% ipython --no-banner

In [1]: import numpy as np

In [2]: import numpy.linalg as la

In [3]: np.set_printoptions(precision=3, suppress=True, linewidth=140, floatmode="fixed")

In [4]: out = np.array([[-1], [-1], [0], [0]])

In [5]: basis = np.array([[-2, 1, -3]])

In [6]: A = out @ basis

In [7]: A
Out[7]: 
array([[ 2, -1,  3],
       [ 2, -1,  3],
       [ 0,  0,  0],
       [ 0,  0,  0]])

In [8]: np.unravel_index(np.abs(A).argmax(), A.shape)
Out[8]: (np.int64(0), np.int64(2))

In [9]: np.abs(A).max()
Out[9]: np.int64(3)

In [10]: la.matrix_rank(A)
Out[10]: np.int64(1)

In [11]: A - A[0]
Out[11]: 
array([[ 0,  0,  0],
       [ 0,  0,  0],
       [-2,  1, -3],
       [-2,  1, -3]])

In [12]: round(float(la.norm(A)), 3)
Out[12]: 5.292

In [13]: A.sum(axis=0)
Out[13]: array([ 4, -2,  6])

In [14]: A[:, 3]
Traceback (most recent call last):
  Cell In[14], line 1
    A[:, 3]
IndexError: index 3 is out of bounds for axis 1 with size 3


In [15]: np.round(la.svd(A, compute_uv=False), 3) + 0
Out[15]: array([5.292, 0.000, 0.000])

In [16]: A.shape
Out[16]: (4, 3)

In [17]: A.mean(axis=0)
Out[17]: array([ 1.000, -0.500,  1.500])

In [18]: out = np.array([[1, 1], [1, -1]])

In [19]: rng = np.random.default_rng(42052)

In [20]: M = np.kron(out, np.kron(out, out))[rng.permutation(8)][:3]

In [21]: M
Out[21]: 
array([[ 1,  1,  1,  1, -1, -1, -1, -1],
       [ 1, -1, -1,  1,  1, -1, -1,  1],
       [ 1,  1, -1, -1,  1,  1, -1, -1]])

In [22]: out = A[0, 0] * A[1:] - np.outer(A[1:, 0], A[0])

In [23]: out
Out[23]: 
array([[0, 0, 0],
       [0, 0, 0],
       [0, 0, 0]])

In [24]: np.flatnonzero(~out.round(6).any(axis=1))
Out[24]: array([0, 1, 2])

In [25]: la.matrix_rank(out), la.matrix_rank(A)
Out[25]: (np.int64(0), np.int64(1))

In [26]: M[:, 8]
Traceback (most recent call last):
  Cell In[26], line 1
    M[:, 8]
IndexError: index 8 is out of bounds for axis 1 with size 8


In [27]: round(la.norm(M), 3)
Out[27]: np.float64(4.899)

In [28]: M[3]
Traceback (most recent call last):
  Cell In[28], line 1
    M[3]
IndexError: index 3 is out of bounds for axis 0 with size 3


In [29]: M.shape
Out[29]: (3, 8)

In [30]: M.sum(axis=0)
Out[30]: array([ 3,  1, -1,  1,  1, -1, -3, -1])

In [31]: la.svd(M, compute_uv=False)
Out[31]: array([2.828, 2.828, 2.828])

In [32]: la.matrix_rank(M)
Out[32]: np.int64(3)

In [33]: np.abs(M).max()
Out[33]: np.int64(1)
